% ipython --no-banner

In [1]: import numpy as np

In [2]: np.set_printoptions(precision=4, suppress=True, linewidth=140)

In [3]: def tidy(a):
   ...:     return np.round(a, 4) + 0
   ...: 

In [4]: f = np.array([-5, 5, -2, -5])

In [5]: arr = f[np.abs(np.subtract.outer(np.arange(4), np.arange(4)))]

In [6]: arr
Out[6]: 
array([[-5,  5, -2, -5],
       [ 5, -5,  5, -2],
       [-2,  5, -5,  5],
       [-5, -2,  5, -5]])

In [7]: tidy(np.linalg.det(2 * arr)), tidy(np.linalg.det(arr))
Out[7]: (np.float64(7056.0), np.float64(441.0))

In [8]: tidy(np.poly(arr))
Out[8]: array([   1.,   20.,   42., -580.,  441.])

In [9]: tidy(np.linalg.eigvals(arr).sum().real)
Out[9]: np.float64(-20.0)

In [10]: tidy(np.linalg.det(arr[::-1]))
Out[10]: np.float64(441.0)

In [11]: np.kron(np.eye(2, dtype=int), arr)
Out[11]: 
array([[-5,  5, -2, -5,  0,  0,  0,  0],
       [ 5, -5,  5, -2,  0,  0,  0,  0],
       [-2,  5, -5,  5,  0,  0,  0,  0],
       [-5, -2,  5, -5,  0,  0,  0,  0],
       [ 0,  0,  0,  0, -5,  5, -2, -5],
       [ 0,  0,  0,  0,  5, -5,  5, -2],
       [ 0,  0,  0,  0, -2,  5, -5,  5],
       [ 0,  0,  0,  0, -5, -2,  5, -5]])

In [12]: np.einsum("ij,ji->", arr, arr)
Out[12]: np.int64(316)

In [13]: tidy(np.linalg.eigvalsh(arr).min())
Out[13]: np.float64(-13.6023)

In [14]: np.all(np.linalg.eigvalsh(arr) > 0)
Out[14]: np.False_

In [15]: out = np.array([[-2, -3, 4], [-5, 1, 4], [5, 3, 0]])

In [16]: W2 = np.array([[1]])

In [17]: A = np.block([[out, np.array([[1], [0], [0]])], [np.zeros((1, 3)), W2]])

In [18]: A
Out[18]: 
array([[-2., -3.,  4.,  1.],
       [-5.,  1.,  4.,  0.],
       [ 5.,  3.,  0.,  0.],
       [ 0.,  0.,  0.,  1.]])

In [19]: proj = np.triu(np.array([[2, 0, -9, 5], [-2, -1, 8, -3], [-3, -7, -7, -1], [8, -7, 8, -7]]), 1) + np.eye(4)

In [20]: out = proj @ A @ np.linalg.inv(proj)

In [21]: tidy(np.linalg.det(out))
Out[21]: np.float64(-116.0)

In [22]: theta = np.radians(90)

In [23]: Rm = np.eye(4)

In [24]: Rm[0, 0] = Rm[1, 1] = np.cos(theta)

In [25]: Rm[0, 1], Rm[1, 0] = -np.sin(theta), np.sin(theta)

In [26]: tidy(Rm)
Out[26]: 
array([[ 0., -1.,  0.,  0.],
       [ 1.,  0.,  0.,  0.],
       [ 0.,  0.,  1.,  0.],
       [ 0.,  0.,  0.,  1.]])

In [27]: out = A @ Rm.T

In [28]: tidy(out)
Out[28]: 
array([[ 3., -2.,  4.,  1.],
       [-1., -5.,  4.,  0.],
       [-3.,  5.,  0.,  0.],
       [ 0.,  0.,  0.,  1.]])

In [29]: np.allclose(np.linalg.norm(A, axis=1), np.linalg.norm(out, axis=1))
Out[29]: True

In [30]: np.allclose(A @ A.T, out @ out.T)
Out[30]: True

In [31]: E = np.load("arr.npy")

In [32]: E
Out[32]: 
array([[ 0, -2,  1,  0],
       [ 2,  0, -1, -3],
       [-1,  1,  0, -3],
       [ 0,  3,  3,  0]])

In [33]: out = arr / np.sqrt((arr ** 2).mean(axis=1, keepdims=True))

In [34]: np.linalg.matrix_rank(arr - arr.mean(axis=1, keepdims=True))
Out[34]: np.int64(3)

In [35]: arr - arr.mean(axis=1, keepdims=True)
Out[35]: 
array([[-3.25,  6.75, -0.25, -3.25],
       [ 4.25, -5.75,  4.25, -2.75],
       [-2.75,  4.25, -5.75,  4.25],
       [-3.25, -0.25,  6.75, -3.25]])

In [36]: tidy(out[1])
Out[36]: array([ 1.1251, -1.1251,  1.1251, -0.45  ])

In [37]: np.linalg.matrix_rank(out) == np.linalg.matrix_rank(arr)
Out[37]: np.True_
